% ipython --no-banner

In [1]: import numpy as np

In [2]: np.set_printoptions(precision=3, suppress=True, linewidth=100, legacy="1.25")

In [3]: F = np.load("w.npy")

In [4]: F
Out[4]: 
array([[ 2, -2,  0, -1,  2,  2,  1, -1],
       [-2,  0, -3, -3,  2, -2,  1,  2],
       [-3, -2,  1,  2,  2,  2,  0,  1],
       [ 2, -3, -3, -2, -1, -3, -3,  0],
       [-3,  2,  3, -1,  1, -1, -3,  0],
       [ 1,  1,  0, -3, -2,  3,  2, -2],
       [-3,  0, -2, -2, -1, -2, -1,  2],
       [ 2,  1, -1, -2, -2,  0,  1,  1],
       [-2,  2,  0, -1,  3,  1,  3,  1],
       [ 1,  2, -3,  0,  1,  3, -1, -1]])

In [5]: out = F[0, 0] * F[1:] - np.outer(F[1:, 0], F[0])

In [6]: out
Out[6]: 
array([[  0,  -4,  -6,  -8,   8,   0,   4,   2],
       [  0, -10,   2,   1,  10,  10,   3,  -1],
       [  0,  -2,  -6,  -2,  -6, -10,  -8,   2],
       [  0,  -2,   6,  -5,   8,   4,  -3,  -3],
       [  0,   4,   0,  -5,  -6,   4,   3,  -3],
       [  0,  -6,  -4,  -7,   4,   2,   1,   1],
       [  0,   6,  -2,  -2,  -8,  -4,   0,   4],
       [  0,   0,   0,  -4,  10,   6,   8,   0],
       [  0,   6,  -6,   1,   0,   4,  -3,  -1]])

In [7]: F[:, 0] / F[0, 0]
Out[7]: array([ 1. , -1. , -1.5,  1. , -1.5,  0.5, -1.5,  1. , -1. ,  0.5])

In [8]: np.linalg.matrix_rank(out), np.linalg.matrix_rank(F)
Out[8]: (7, 8)

In [9]: np.flatnonzero(~out.round(6).any(axis=1))
Out[9]: array([], dtype=int64)

In [10]: r0 = np.array([2, -2])

In [11]: np.convolve(out[2], r0)
Out[11]: array([ 0, -4, -8,  8, -8, -8,  4, 20, -4])

In [12]: np.correlate(out[2], out[3], "full")
Out[12]: array([  0,   6,  24,  16, -16,   2,  32, -92, -88, -38,   8, -38,  28,  -4,   0])

In [13]: np.array([np.convolve(row, r0, "same") for row in out])
Out[13]: 
array([[  0,  -8,  -4,  -4,  32, -16,   8,  -4],
       [  0, -20,  24,  -2,  18,   0, -14,  -8],
       [  0,  -4,  -8,   8,  -8,  -8,   4,  20],
       [  0,  -4,  16, -22,  26,  -8, -14,   0],
       [  0,   8,  -8, -10,  -2,  20,  -2, -12],
       [  0, -12,   4,  -6,  22,  -4,  -2,   0],
       [  0,  12, -16,   0, -12,   8,   8,   8],
       [  0,   0,   0,  -8,  28,  -8,   4, -16],
       [  0,  12, -24,  14,  -2,   8, -14,   4]])

In [14]: np.polyval(r0, out[2])
Out[14]: array([ -2,  -6, -14,  -6, -14, -22, -18,   2])

In [15]: np.cross(out[2, :3], out[3, :3])
Out[15]: array([-24,   0,   0])

In [16]: mat = np.loadtxt("data.csv", delimiter=",")

In [17]: mat
Out[17]: 
array([[ 1.63, -0.14, -1.14, -0.61, -1.86,  0.43,  0.24],
       [ 0.62, -2.39, -0.26,  0.2 ,  0.09, -1.79, -0.13],
       [ 1.37, -1.07, -1.28, -0.31, -1.41, -0.68,  0.53],
       [-0.35, -4.57,  1.64,  0.91,  2.43, -3.28, -1.61]])

In [18]: # rank 3

In [19]: [round(float(x), 3) for x in np.linalg.svd(mat, compute_uv=False)[:3]]
Out[19]: [7.212, 4.024, 0.739]

In [20]: round(np.linalg.norm(mat, 2) / np.linalg.norm(mat), 3)
Out[20]: 0.87

In [21]: np.linalg.matrix_rank(mat, rtol=0.1)
Out[21]: 3

In [22]: np.linalg.cond(mat) > 100
Out[22]: True
